$ ipython --no-banner

In [1]: import numpy as np

In [2]: import numpy.linalg as la

In [3]: np.set_printoptions(precision=3, suppress=True, linewidth=100)

In [4]: M = np.load("w.npy")

In [5]: M
Out[5]: 
array([[ 0.,  0.,  3., -2., -3., -1., -2.,  1., -1., -3.],
       [ 0.,  0.,  0.,  0.,  0.,  0.,  0.,  0.,  0.,  0.],
       [ 3.,  0.,  0.,  0.,  0.,  0.,  0.,  0.,  0.,  0.],
       [-2.,  0.,  0.,  0.,  0.,  0.,  0.,  0.,  0.,  0.],
       [-3.,  0.,  0.,  0.,  0.,  0.,  0.,  0.,  0.,  0.],
       [-1.,  0.,  0.,  0.,  0.,  0.,  0.,  0.,  0.,  0.],
       [-2.,  0.,  0.,  0.,  0.,  0.,  0.,  0.,  0.,  0.],
       [ 1.,  0.,  0.,  0.,  0.,  0.,  0.,  0.,  0.,  0.],
       [-1.,  0.,  0.,  0.,  0.,  0.,  0.,  0.,  0.,  0.],
       [-3.,  0.,  0.,  0.,  0.,  0.,  0.,  0.,  0.,  0.]])

In [6]: # 2 blocks once reordered

In [7]: t = np.radians(120)

In [8]: r_ = np.eye(10)

In [9]: r_[8, 8] = r_[7, 7] = np.cos(t)

In [10]: r_[8, 7], r_[7, 8] = -np.sin(t), np.sin(t)

In [11]: r_
Out[11]: 
array([[ 1.   ,  0.   ,  0.   ,  0.   ,  0.   ,  0.   ,  0.   ,  0.   ,  0.   ,  0.   ],
       [ 0.   ,  1.   ,  0.   ,  0.   ,  0.   ,  0.   ,  0.   ,  0.   ,  0.   ,  0.   ],
       [ 0.   ,  0.   ,  1.   ,  0.   ,  0.   ,  0.   ,  0.   ,  0.   ,  0.   ,  0.   ],
       [ 0.   ,  0.   ,  0.   ,  1.   ,  0.   ,  0.   ,  0.   ,  0.   ,  0.   ,  0.   ],
       [ 0.   ,  0.   ,  0.   ,  0.   ,  1.   ,  0.   ,  0.   ,  0.   ,  0.   ,  0.   ],
       [ 0.   ,  0.   ,  0.   ,  0.   ,  0.   ,  1.   ,  0.   ,  0.   ,  0.   ,  0.   ],
       [ 0.   ,  0.   ,  0.   ,  0.   ,  0.   ,  0.   ,  1.   ,  0.   ,  0.   ,  0.   ],
       [ 0.   ,  0.   ,  0.   ,  0.   ,  0.   ,  0.   ,  0.   , -0.5  ,  0.866,  0.   ],
       [ 0.   ,  0.   ,  0.   ,  0.   ,  0.   ,  0.   ,  0.   , -0.866, -0.5  ,  0.   ],
       [ 0.   ,  0.   ,  0.   ,  0.   ,  0.   ,  0.   ,  0.   ,  0.   ,  0.   ,  1.   ]])

In [12]: out = M @ r_.T

In [13]: np.allclose(la.norm(M, axis=1), la.norm(out, axis=1))
Out[13]: True

In [14]: np.round(la.det(r_), 3), np.trace(r_)
Out[14]: (np.float64(1.0), np.float64(7.0))

In [15]: np.round(la.svd(M, compute_uv=False), 3) + 0, np.round(la.svd(out, compute_uv=False), 3) + 0
Out[15]: 
(array([6.164, 6.164, 0.   , 0.   , 0.   , 0.   , 0.   , 0.   , 0.   , 0.   ]),
 array([6.164, 6.164, 0.   , 0.   , 0.   , 0.   , 0.   , 0.   , 0.   , 0.   ]))

In [16]: np.abs(out - M).max(axis=0)
Out[16]: array([0.   , 0.   , 0.   , 0.   , 0.   , 0.   , 0.   , 2.366, 0.634, 0.   ])
